$ python3 -q
>>> import numpy as np
>>> import numpy.linalg as la
>>> np.set_printoptions(suppress=True, linewidth=160)
>>> def rnd(a):
...     return np.round(a, 2) + 0
... 
>>> m1 = np.loadtxt("w.csv", delimiter=",")
>>> rnd(m1)
array([[ 2.44, -2.89, -1.08,  0.59,  1.66, -2.54],
       [ 0.25,  3.34,  1.74, -0.62, -2.36,  2.18],
       [-4.74, -0.21, -0.87, -0.06,  0.82,  1.03],
       [-3.56, -2.2 , -1.7 ,  0.34,  2.04, -0.6 ],
       [ 4.68,  0.53,  1.03,  0.  , -1.03, -0.8 ],
       [-4.02, -1.77, -1.55,  0.25,  1.8 , -0.2 ],
       [ 3.72, -2.1 , -0.47,  0.47,  0.93, -2.33],
       [-0.43,  3.34,  1.63, -0.63, -2.26,  2.35],
       [ 4.74,  0.17,  0.85,  0.06, -0.79, -1.06],
       [-1.23,  3.24,  1.45, -0.63, -2.08,  2.48],
       [-0.31, -3.34, -1.75,  0.62,  2.37, -2.17],
       [-0.83,  3.3 ,  1.55, -0.63, -2.18,  2.42],
       [ 3.06, -2.58, -0.82,  0.54,  1.36, -2.49],
       [ 2.77, -2.73, -0.95,  0.57,  1.51, -2.52],
       [ 3.4 ,  2.32,  1.73, -0.36, -2.1 ,  0.72],
       [-4.75,  0.05, -0.75, -0.1 ,  0.64,  1.2 ],
       [-3.9 , -1.89, -1.6 ,  0.27,  1.87, -0.3 ],
       [ 4.75, -0.01,  0.77,  0.1 , -0.67, -1.18],
       [ 1.63,  3.13,  1.86, -0.55, -2.41,  1.7 ],
       [-3.84, -1.95, -1.62,  0.29,  1.9 , -0.36],
       [-4.75,  0.01, -0.76, -0.1 ,  0.66,  1.18],
       [-4.17, -1.58, -1.48,  0.21,  1.69, -0.03],
       [ 1.17,  3.24,  1.84, -0.58, -2.42,  1.89],
       [ 4.69, -0.56,  0.48,  0.2 , -0.28, -1.53],
       [-3.28,  2.44,  0.71, -0.52, -1.23,  2.45],
       [ 3.08,  2.53,  1.79, -0.41, -2.2 ,  0.94],
       [-4.68, -0.55, -1.04,  0.01,  1.05,  0.78],
       [-2.77, -2.71, -1.83,  0.45,  2.28, -1.14],
       [ 1.6 ,  3.14,  1.86, -0.55, -2.42,  1.72],
       [-1.93, -3.05, -1.87,  0.53,  2.4 , -1.57],
       [-1.18, -3.24, -1.84,  0.58,  2.42, -1.88],
       [-2.91,  2.66,  0.88, -0.55, -1.44,  2.51],
       [-4.  , -1.78, -1.56,  0.25,  1.81, -0.21],
       [-3.92,  1.91,  0.34, -0.43, -0.77,  2.25],
       [-0.92, -3.28, -1.82,  0.59,  2.41, -1.97],
       [-4.71,  0.45, -0.53, -0.18,  0.36,  1.47],
       [-4.54,  1.01, -0.22, -0.28, -0.06,  1.8 ],
       [-4.74,  0.23, -0.65, -0.14,  0.51,  1.32],
       [-2.06, -3.  , -1.87,  0.52,  2.38, -1.51],
       [-2.66, -2.76, -1.84,  0.46,  2.3 , -1.2 ],
       [-3.86,  1.97,  0.38, -0.44, -0.82,  2.28],
       [ 0.13, -3.35, -1.69,  0.63,  2.31, -2.28]])
>>> t = np.radians(60)
>>> R = np.eye(6)
>>> R[2, 2] = R[0, 0] = np.cos(t)
>>> R[2, 0], R[0, 2] = -np.sin(t), np.sin(t)
>>> rnd(R)
array([[ 0.5 ,  0.  ,  0.87,  0.  ,  0.  ,  0.  ],
       [ 0.  ,  1.  ,  0.  ,  0.  ,  0.  ,  0.  ],
       [-0.87,  0.  ,  0.5 ,  0.  ,  0.  ,  0.  ],
       [ 0.  ,  0.  ,  0.  ,  1.  ,  0.  ,  0.  ],
       [ 0.  ,  0.  ,  0.  ,  0.  ,  1.  ,  0.  ],
       [ 0.  ,  0.  ,  0.  ,  0.  ,  0.  ,  1.  ]])
>>> other = m1 @ R.T
>>> rnd(np.abs(other - m1).max(axis=0))
array([2.27, 0.  , 4.57, 0.  , 0.  , 0.  ])
>>> np.allclose(m1 @ m1.T, other @ other.T)
True
